$ python3 -q
>>> import numpy as np
>>> np.set_printoptions(precision=3, suppress=True, linewidth=200, legacy="1.25")
>>> def rnd(a):
...     return np.round(a, 3) + 0
... 
>>> mat = np.load("run9.npy")
>>> mat
array([[  2.049,   2.475,  -4.181,  -2.853,  -2.071],
       [  4.218,   3.865,  -9.553,  -6.392,  -0.302],
       [  2.057,   0.06 ,  -7.938,  -2.878,  -1.733],
       [  0.528,  -3.954,  -7.93 ,   0.06 ,   0.465],
       [ -0.115,  -2.122,  -6.421,  -0.14 ,   4.636],
       [  4.125,   5.992,  -5.929,  -5.322,  -0.078],
       [  0.134,   0.114,  -0.601,  -0.458,  -0.491],
       [  0.359,   0.368,  -0.012,  -0.28 ,  -0.026],
       [  3.731,   2.956, -12.782,  -5.679,   1.943],
       [  2.098,   0.821,  -6.607,  -3.166,   0.307],
       [  3.364,   3.152, -13.046,  -6.372,   1.664]])
>>> x = np.array([2, -2, -2, 2, 1])
>>> y = mat @ x
>>> rnd(np.linalg.pinv(mat) @ mat)
array([[1., 0., 0., 0., 0.],
       [0., 1., 0., 0., 0.],
       [0., 0., 1., 0., 0.],
       [0., 0., 0., 1., 0.],
       [0., 0., 0., 0., 1.]])
>>> rng = np.random.default_rng(258222)
>>> y = y + 0.1 * rng.normal(size=11)
>>> rnd(y)
array([-0.384,  6.858, 12.286, 25.545, 21.182, -2.563, -0.292, -0.628, 17.884,  9.91 , 15.526])
>>> c, *_ = np.linalg.lstsq(mat, y)
>>> rnd(mat.T @ (y - mat @ c))
array([0., 0., 0., 0., 0.])
>>> E = np.load("test18.npy")
>>> E
array([[ 0.3  , -0.8  ,  0.5  ,  1.8  , -0.2  , -0.7  ,  2.2  , -0.5  ,  0.   , -0.9  , -0.5  ],
       [-0.8  ,  1.6  , -0.9  ,  0.6  , -0.5  , -0.9  ,  0.8  ,  1.1  ,  0.1  ,  0.1  ,  2.   ],
       [ 1.3  ,  1.4  , -0.1  , -1.1  ,  1.2  , -0.3  ,  1.   ,  0.6  , -0.8  ,  0.1  , -0.2  ],
       [ 0.4  , -0.2  ,  1.2  ,  0.8  , -0.2  ,  1.7  ,  0.5  ,  0.2  , -1.5  , -1.9  ,  0.   ],
       [ 1.189,  1.433,  0.032, -0.964,  1.046, -0.348,  1.015,  0.523, -0.912,  0.06 , -0.135],
       [ 1.4  ,  0.1  ,  0.5  ,  1.1  ,  0.8  ,  0.3  , -0.3  , -0.6  ,  0.1  , -2.   ,  0.9  ],
       [ 0.9  ,  0.3  , -1.4  ,  0.5  ,  2.2  ,  0.1  , -0.5  , -0.6  , -1.5  , -0.1  ,  0.3  ],
       [-2.1  ,  0.2  , -0.7  ,  0.2  ,  0.9  , -1.2  ,  0.7  ,  1.7  , -0.4  , -1.1  , -0.6  ],
       [-1.1  , -0.9  , -0.5  , -2.8  , -0.7  , -0.5  , -0.2  ,  0.5  ,  0.7  , -0.7  , -0.8  ],
       [-0.6  , -1.2  ,  0.9  , -2.9  ,  1.6  , -0.4  ,  0.   , -0.7  , -1.8  ,  0.9  ,  0.   ],
       [-2.2  , -1.8  , -0.5  ,  0.8  ,  0.3  ,  0.4  ,  0.3  ,  2.   , -1.4  , -1.5  ,  0.4  ],
       [ 0.1  ,  0.   , -1.6  ,  0.8  , -0.9  , -0.7  ,  2.2  ,  0.5  ,  0.2  , -1.   ,  0.3  ],
       [ 0.4  ,  0.7  , -0.1  ,  0.3  , -0.3  ,  0.1  , -0.7  , -1.   , -1.2  , -0.7  ,  1.6  ]])
>>> x = np.array([8, -1, 1, 3, -9, 1, 5, -6, -9, 1, -6])
>>> y = E @ x
>>> rnd(np.linalg.pinv(E) @ E)
array([[1., 0., 0., 0., 0., 0., 0., 0., 0., 0., 0.],
       [0., 1., 0., 0., 0., 0., 0., 0., 0., 0., 0.],
       [0., 0., 1., 0., 0., 0., 0., 0., 0., 0., 0.],
       [0., 0., 0., 1., 0., 0., 0., 0., 0., 0., 0.],
       [0., 0., 0., 0., 1., 0., 0., 0., 0., 0., 0.],
       [0., 0., 0., 0., 0., 1., 0., 0., 0., 0., 0.],
       [0., 0., 0., 0., 0., 0., 1., 0., 0., 0., 0.],
       [0., 0., 0., 0., 0., 0., 0., 1., 0., 0., 0.],
       [0., 0., 0., 0., 0., 0., 0., 0., 1., 0., 0.],
       [0., 0., 0., 0., 0., 0., 0., 0., 0., 1., 0.],
       [0., 0., 0., 0., 0., 0., 0., 0., 0., 0., 1.]])
>>> try:
...     np.linalg.solve(E, y)
... except np.linalg.LinAlgError as e:
...     print(e)
... 
Last 2 dimensions of the array must be square
>>> y = y + 0.05 * rng.normal(size=13)
>>> rnd(y)
array([ 26.271, -18.969,   4.414,  23.371,   6.499,   1.754,  -0.041, -26.914, -17.247,  -4.868, -18.084,  12.435,   9.019])
>>> c, *_ = np.linalg.lstsq(E, y)
>>> rnd(E.T @ (y - E @ c))
array([0., 0., 0., 0., 0., 0., 0., 0., 0., 0., 0.])
